$ ipython --no-banner

In [1]: import numpy as np

In [2]: from numpy import linalg as LA

In [3]: np.set_printoptions(precision=2, suppress=True, linewidth=100)

In [4]: rnd = lambda a: np.round(a, 2) + 0

In [5]: F = np.load("layer12.npy")

In [6]: F
Out[6]: 
array([[ 0,  0,  0,  0,  0,  0,  0,  3,  0],
       [ 0,  0,  0,  0,  0,  2,  0,  0,  0],
       [ 0,  0,  0, -2,  0,  0,  0,  0,  0],
       [ 0,  0,  3,  0,  0,  0,  0,  0,  0],
       [ 0,  0,  0,  0,  0,  0,  0,  0,  3],
       [ 0,  0,  0,  0,  0,  0,  0,  0,  0],
       [ 0, -1,  0,  0,  0,  0,  0,  0,  0],
       [ 0,  0,  0,  0, -2,  0,  0,  0,  0],
       [ 0,  0,  0,  0,  0,  0,  2,  0,  0]])

In [7]: rnd(np.trace(LA.pinv(F) @ F))
Out[7]: np.float64(8.0)

In [8]: rnd(LA.norm(F, 2) / LA.norm(F))
Out[8]: np.float64(0.45)

In [9]: [round(float(x), 2) for x in LA.svd(F, compute_uv=False)[:3]]
Out[9]: [3.0, 3.0, 3.0]

In [10]: np.argsort(-LA.norm(F, axis=0).round(6), kind="stable")[:3]
Out[10]: array([2, 7, 8])

In [11]: (F != 0).astype(int)
Out[11]: 
array([[0, 0, 0, 0, 0, 0, 0, 1, 0],
       [0, 0, 0, 0, 0, 1, 0, 0, 0],
       [0, 0, 0, 1, 0, 0, 0, 0, 0],
       [0, 0, 1, 0, 0, 0, 0, 0, 0],
       [0, 0, 0, 0, 0, 0, 0, 0, 1],
       [0, 0, 0, 0, 0, 0, 0, 0, 0],
       [0, 1, 0, 0, 0, 0, 0, 0, 0],
       [0, 0, 0, 0, 1, 0, 0, 0, 0],
       [0, 0, 0, 0, 0, 0, 1, 0, 0]])

In [12]: (LA.matrix_power((F != 0) + (F.T != 0) + np.eye(9), 9) > 0).astype(int)
Out[12]: 
array([[1, 1, 0, 0, 1, 1, 1, 1, 1],
       [1, 1, 0, 0, 1, 1, 1, 1, 1],
       [0, 0, 1, 1, 0, 0, 0, 0, 0],
       [0, 0, 1, 1, 0, 0, 0, 0, 0],
       [1, 1, 0, 0, 1, 1, 1, 1, 1],
       [1, 1, 0, 0, 1, 1, 1, 1, 1],
       [1, 1, 0, 0, 1, 1, 1, 1, 1],
       [1, 1, 0, 0, 1, 1, 1, 1, 1],
       [1, 1, 0, 0, 1, 1, 1, 1, 1]])

In [13]: K = np.loadtxt("out2.csv", delimiter=",")

In [14]: K
Out[14]: 
array([[-2., -3.,  0.,  0.,  0.,  0.,  0.,  0.,  0.],
       [-3., -3., -3.,  0.,  0.,  0.,  0.,  0.,  0.],
       [ 0., -3.,  2., -3.,  0.,  0.,  0.,  0.,  0.],
       [ 0.,  0., -3.,  3., -3.,  0.,  0.,  0.,  0.],
       [ 0.,  0.,  0., -3.,  1., -3.,  0.,  0.,  0.],
       [ 0.,  0.,  0.,  0., -3.,  2., -3.,  0.,  0.],
       [ 0.,  0.,  0.,  0.,  0., -3., -1., -3.,  0.],
       [ 0.,  0.,  0.,  0.,  0.,  0., -3.,  1., -3.],
       [ 0.,  0.,  0.,  0.,  0.,  0.,  0., -3., -2.]])

In [15]: A2 = K / np.sqrt((K ** 2).mean(axis=1, keepdims=True))

In [16]: LA.matrix_rank(A2) == LA.matrix_rank(K)
Out[16]: np.True_

In [17]: rnd(A2[6])
Out[17]: array([ 0.  ,  0.  ,  0.  ,  0.  ,  0.  , -2.06, -0.69, -2.06,  0.  ])

In [18]: rnd(K - K.mean(axis=1, keepdims=True))
Out[18]: 
array([[-1.44, -2.44,  0.56,  0.56,  0.56,  0.56,  0.56,  0.56,  0.56],
       [-2.  , -2.  , -2.  ,  1.  ,  1.  ,  1.  ,  1.  ,  1.  ,  1.  ],
       [ 0.44, -2.56,  2.44, -2.56,  0.44,  0.44,  0.44,  0.44,  0.44],
       [ 0.33,  0.33, -2.67,  3.33, -2.67,  0.33,  0.33,  0.33,  0.33],
       [ 0.56,  0.56,  0.56, -2.44,  1.56, -2.44,  0.56,  0.56,  0.56],
       [ 0.44,  0.44,  0.44,  0.44, -2.56,  2.44, -2.56,  0.44,  0.44],
       [ 0.78,  0.78,  0.78,  0.78,  0.78, -2.22, -0.22, -2.22,  0.78],
       [ 0.56,  0.56,  0.56,  0.56,  0.56,  0.56, -2.44,  1.56, -2.44],
       [ 0.56,  0.56,  0.56,  0.56,  0.56,  0.56,  0.56, -2.44, -1.44]])

In [19]: rnd(LA.norm(A2, axis=1))
Out[19]: array([3., 3., 3., 3., 3., 3., 3., 3., 3.])
